In [1]: import numpy as np

In [2]: np.set_printoptions(precision=2, suppress=True, linewidth=200, floatmode="fixed")

In [3]: A = np.load("run6.npy")

In [4]: A
Out[4]: 
array([[-0.40,  0.30,  0.10,  0.10, -1.40],
       [-1.20,  0.10, -0.10,  0.50, -0.50],
       [ 0.40, -0.60,  1.20, -1.10,  0.10],
       [ 0.34, -0.61,  1.15, -1.09,  0.06]])

In [5]: U, sig, vt = np.linalg.svd(A)

In [6]: sig
Out[6]: array([2.65, 1.64, 0.82, 0.03])

In [7]: other = U[:, :3] @ np.diag(sig[:3]) @ vt[:3]

In [8]: round(np.linalg.norm(A - other, 2), 2), round(sig[3], 2)
Out[8]: (np.float64(0.03), np.float64(0.03))

In [9]: round(np.linalg.norm(A - other) / np.linalg.norm(A), 2)
Out[9]: np.float64(0.01)

In [10]: round(np.abs(A - other).max(), 2)
Out[10]: np.float64(0.02)

In [11]: np.linalg.matrix_rank(other)
Out[11]: np.int64(3)

In [12]: U, sig, vt = np.linalg.svd(A, full_matrices=False)

In [13]: np.cumsum(sig ** 2) / np.sum(sig ** 2)
Out[13]: array([0.68, 0.93, 1.00, 1.00])

In [14]: U.shape, sig.shape, vt.shape
Out[14]: ((4, 4), (4,), (4, 5))

In [15]: np.abs(U[:, 0]).round(6).argmax()
Out[15]: np.int64(2)

In [16]: np.round(vt @ vt.T, 2) + 0
Out[16]: 
array([[1.00, 0.00, 0.00, 0.00],
       [0.00, 1.00, 0.00, 0.00],
       [0.00, 0.00, 1.00, 0.00],
       [0.00, 0.00, 0.00, 1.00]])

In [17]: other = A / np.sqrt((A ** 2).mean(axis=1, keepdims=True))

In [18]: A - A.mean(axis=1, keepdims=True)
Out[18]: 
array([[-0.14,  0.56,  0.36,  0.36, -1.14],
       [-0.96,  0.34,  0.14,  0.74, -0.26],
       [ 0.40, -0.60,  1.20, -1.10,  0.10],
       [ 0.37, -0.58,  1.18, -1.06,  0.09]])

In [19]: other[1]
Out[19]: array([-1.92,  0.16, -0.16,  0.80, -0.80])

In [20]: np.linalg.norm(other, axis=1)
Out[20]: array([2.24, 2.24, 2.24, 2.24])

In [21]: np.linalg.matrix_rank(other) == np.linalg.matrix_rank(A)
Out[21]: np.True_

In [22]: u = np.array([3, 2, 3])

In [23]: np.cross(A[2, :3], A[0, :3])
Out[23]: array([-0.42, -0.52, -0.12])

In [24]: np.linalg.matrix_rank(A, rtol=0.1)
Out[24]: np.int64(3)

In [25]: np.linalg.cond(A) > 100
Out[25]: np.False_

In [26]: J = np.load("layer12.npy")

In [27]: J
Out[27]: 
array([[2, 1, 0, 0, 0, 0],
       [0, 2, 0, 0, 0, 0],
       [3, 1, 0, 0, 0, 0],
       [0, 0, 2, 1, 0, 0],
       [0, 0, 0, 2, 0, 0],
       [0, 0, 3, 1, 0, 0],
       [0, 0, 0, 0, 2, 1],
       [0, 0, 0, 0, 0, 2],
       [0, 0, 0, 0, 3, 1]])

In [28]: q, r_ = np.linalg.qr(J)

In [29]: np.round(q @ r_, 2) + 0
Out[29]: 
array([[2.00, 1.00, 0.00, 0.00, 0.00, 0.00],
       [0.00, 2.00, 0.00, 0.00, 0.00, 0.00],
       [3.00, 1.00, 0.00, 0.00, 0.00, 0.00],
       [0.00, 0.00, 2.00, 1.00, 0.00, 0.00],
       [0.00, 0.00, 0.00, 2.00, 0.00, 0.00],
       [0.00, 0.00, 3.00, 1.00, 0.00, 0.00],
       [0.00, 0.00, 0.00, 0.00, 2.00, 1.00],
       [0.00, 0.00, 0.00, 0.00, 0.00, 2.00],
       [0.00, 0.00, 0.00, 0.00, 3.00, 1.00]])

In [30]: q.shape, r_.shape
Out[30]: ((9, 6), (6, 6))

In [31]: np.abs(np.diag(r_))
Out[31]: array([3.61, 2.02, 3.61, 2.02, 3.61, 2.02])
